$ python -q
>>> import numpy as np
>>> from numpy import linalg as LA
>>> np.set_printoptions(precision=3, suppress=True, linewidth=140, sign=" ")
>>> tidy = lambda a: np.round(a, 3) + 0
>>> mat = np.loadtxt("dump.csv", delimiter=",")
>>> print(mat)
[[ 0.716 -0.345 -0.617]
 [-0.537  0.235  0.446]
 [ 0.291 -0.119 -0.235]
 [ 0.149 -0.06  -0.119]
 [ 0.96  -0.653 -0.915]
 [-0.291  0.119  0.235]
 [ 0.291 -0.119 -0.235]
 [ 0.716 -0.345 -0.617]
 [-0.978  0.716  0.947]
 [ 0.149 -0.06  -0.119]
 [-0.291  0.119  0.235]
 [-0.996  0.851  0.987]
 [-0.999  0.925  0.997]
 [-0.782  0.397  0.686]
 [ 0.149 -0.06  -0.119]
 [-0.947  0.617  0.894]
 [ 0.782 -0.397 -0.686]
 [ 0.929 -0.578 -0.867]
 [-0.149  0.06   0.119]
 [ 0.635 -0.291 -0.537]
 [-0.291  0.119  0.235]
 [-0.635  0.291  0.537]
 [ 0.984 -0.744 -0.958]
 [ 0.149 -0.06  -0.119]
 [ 0.     0.     0.   ]
 [ 0.874 -0.493 -0.793]
 [ 0.995 -0.834 -0.984]
 [-0.149  0.06   0.119]
 [-0.97   0.686  0.933]
 [-0.978  0.716  0.947]
 [ 0.929 -0.578 -0.867]
 [-0.149  0.06   0.119]
 [-0.905  0.537  0.834]
 [ 1.    -0.958 -0.999]
 [-0.422  0.178  0.345]
 [ 0.96  -0.653 -0.915]]
>>> # rows 2 and 6 are equal
>>> cen = mat - mat.mean(axis=0)
>>> V = LA.svd(cen)[2][:1]
>>> M2 = cen - cen @ V.T @ V
>>> print(tidy(M2.std(axis=0)))
[ 0.046  0.076  0.01 ]
>>> cen = (mat - mat.mean(axis=0)) / mat.std(axis=0)
>>> print(np.argwhere(np.abs(cen) > 2))
[]
>>> print(tidy(cen.std(axis=0)))
[ 1.  1.  1.]
>>> coef = LA.lstsq(np.delete(cen, 1, axis=1), cen[:, 1])[0]
>>> print(np.abs(coef).argmax())
1
>>> print(tidy(1 - np.var(cen[:, 1] - np.delete(cen, 1, axis=1) @ coef)))
0.995
>>> C2 = mat.T @ mat
>>> print(np.allclose(C2, C2.T))
True
>>> print(tidy(np.diag(C2)))
[ 17.951   8.581  15.79 ]
>>> print(LA.matrix_rank(C2))
3
>>> print(LA.cond(mat) > 100)
True
>>> print(LA.matrix_rank(mat, rtol=0.1))
1
>>> print([round(float(x), 3) for x in LA.svd(mat, compute_uv=False)[:3]])
[6.483, 0.535, 0.056]
>>> print(tidy(LA.norm(mat, 2) / LA.norm(mat)))
0.997
>>> theta = np.radians(36)
>>> Rm = np.eye(3)
>>> Rm[0, 0] = Rm[2, 2] = np.cos(theta)
>>> Rm[0, 2], Rm[2, 0] = -np.sin(theta), np.sin(theta)
>>> print(tidy(Rm))
[[ 0.809  0.    -0.588]
 [ 0.     1.     0.   ]
 [ 0.588  0.     0.809]]
>>> M2 = mat @ Rm.T
>>> print(tidy(LA.svd(mat, compute_uv=False)), tidy(LA.svd(M2, compute_uv=False)))
[ 6.483  0.535  0.056] [ 6.483  0.535  0.056]
>>> print(np.allclose(LA.norm(mat, axis=1), LA.norm(M2, axis=1)))
True
>>> print(tidy(LA.det(Rm)), tidy(np.trace(Rm)))
1.0 2.618
>>> print(np.allclose(mat @ mat.T, M2 @ M2.T))
True
